$ ipython --no-banner

In [1]: import numpy as np

In [2]: np.set_printoptions(precision=3, suppress=True, linewidth=140, legacy="1.25")

In [3]: K = np.load("mat.npy")

In [4]: print(K)
[[0 0 0 0 0 1 0]
 [0 1 0 0 0 0 0]
 [0 0 0 0 0 0 1]
 [0 0 0 1 0 0 0]
 [0 0 1 0 0 0 0]
 [1 0 0 0 0 0 0]
 [0 0 0 0 1 0 0]]

In [5]: print(np.linalg.matrix_power(K, 3))
[[0 0 0 0 0 1 0]
 [0 1 0 0 0 0 0]
 [0 0 1 0 0 0 0]
 [0 0 0 1 0 0 0]
 [0 0 0 0 1 0 0]
 [1 0 0 0 0 0 0]
 [0 0 0 0 0 0 1]]

In [6]: print(np.sort(np.abs(np.linalg.eigvals(K))))
[1. 1. 1. 1. 1. 1. 1.]

In [7]: print(np.trace(K))
2

In [8]: print(np.allclose(K @ K.T, K.T @ K))
True

In [9]: print(K @ K)
[[1 0 0 0 0 0 0]
 [0 1 0 0 0 0 0]
 [0 0 0 0 1 0 0]
 [0 0 0 1 0 0 0]
 [0 0 0 0 0 0 1]
 [0 0 0 0 0 1 0]
 [0 0 1 0 0 0 0]]

In [10]: print(round(np.linalg.det(K), 3))
-1.0

In [11]: vec = np.array([5, 9, 9, 9, 9, 4, 3])

In [12]: print(round(np.linalg.det(K), 3))
-1.0

In [13]: vec = np.array([9, -3, -2, -8, 8, -6, -3])

In [14]: y = K @ vec

In [15]: print(y)
[-6 -3 -3 -8 -2  9  8]

In [16]: print(np.linalg.solve(K, K[:, 0]))
[1. 0. 0. 0. 0. 0. 0.]

In [17]: data = np.load("sample14.npy")

In [18]: print(data)
[[ 0  0  1  2  3 -2]
 [-1 -2  3  1 -1  3]
 [ 2 -3 -2  3 -2  0]
 [ 3  0  0  3  1  0]
 [ 0  3  1  1 -2  0]
 [ 0  1 -3  2 -1  1]
 [-1 -2 -1 -2 -3  2]
 [-1 -1 -3 -1  3  2]
 [ 0  3  3 -1  0  0]
 [-3  3  3 -3  2  2]]

In [19]: theta = np.radians(60)

In [20]: R = np.eye(6)

In [21]: R[3, 3] = R[2, 2] = np.cos(theta)

In [22]: R[3, 2], R[2, 3] = -np.sin(theta), np.sin(theta)

In [23]: print(R)
[[ 1.     0.     0.     0.     0.     0.   ]
 [ 0.     1.     0.     0.     0.     0.   ]
 [ 0.     0.     0.5    0.866  0.     0.   ]
 [ 0.     0.    -0.866  0.5    0.     0.   ]
 [ 0.     0.     0.     0.     1.     0.   ]
 [ 0.     0.     0.     0.     0.     1.   ]]

In [24]: B = data @ R.T

In [25]: print(np.allclose(np.linalg.norm(data, axis=1), np.linalg.norm(B, axis=1)))
True

In [26]: print(np.allclose(data @ data.T, B @ B.T))
True

In [27]: print(np.linalg.svd(data, compute_uv=False), np.linalg.svd(B, compute_uv=False))
[9.77  7.227 6.347 5.068 3.968 2.146] [9.77  7.227 6.347 5.068 3.968 2.146]

In [28]: O, vecs = np.linalg.qr(R[:, :5])[0], np.linalg.qr(R[:, 5:])[0]

In [29]: sigma = np.linalg.svd(O.T @ vecs, compute_uv=False)

In [30]: print((sigma > 0.9).sum())
0

In [31]: print(round(np.linalg.norm(O @ O.T - vecs @ vecs.T, 2), 3))
1.0
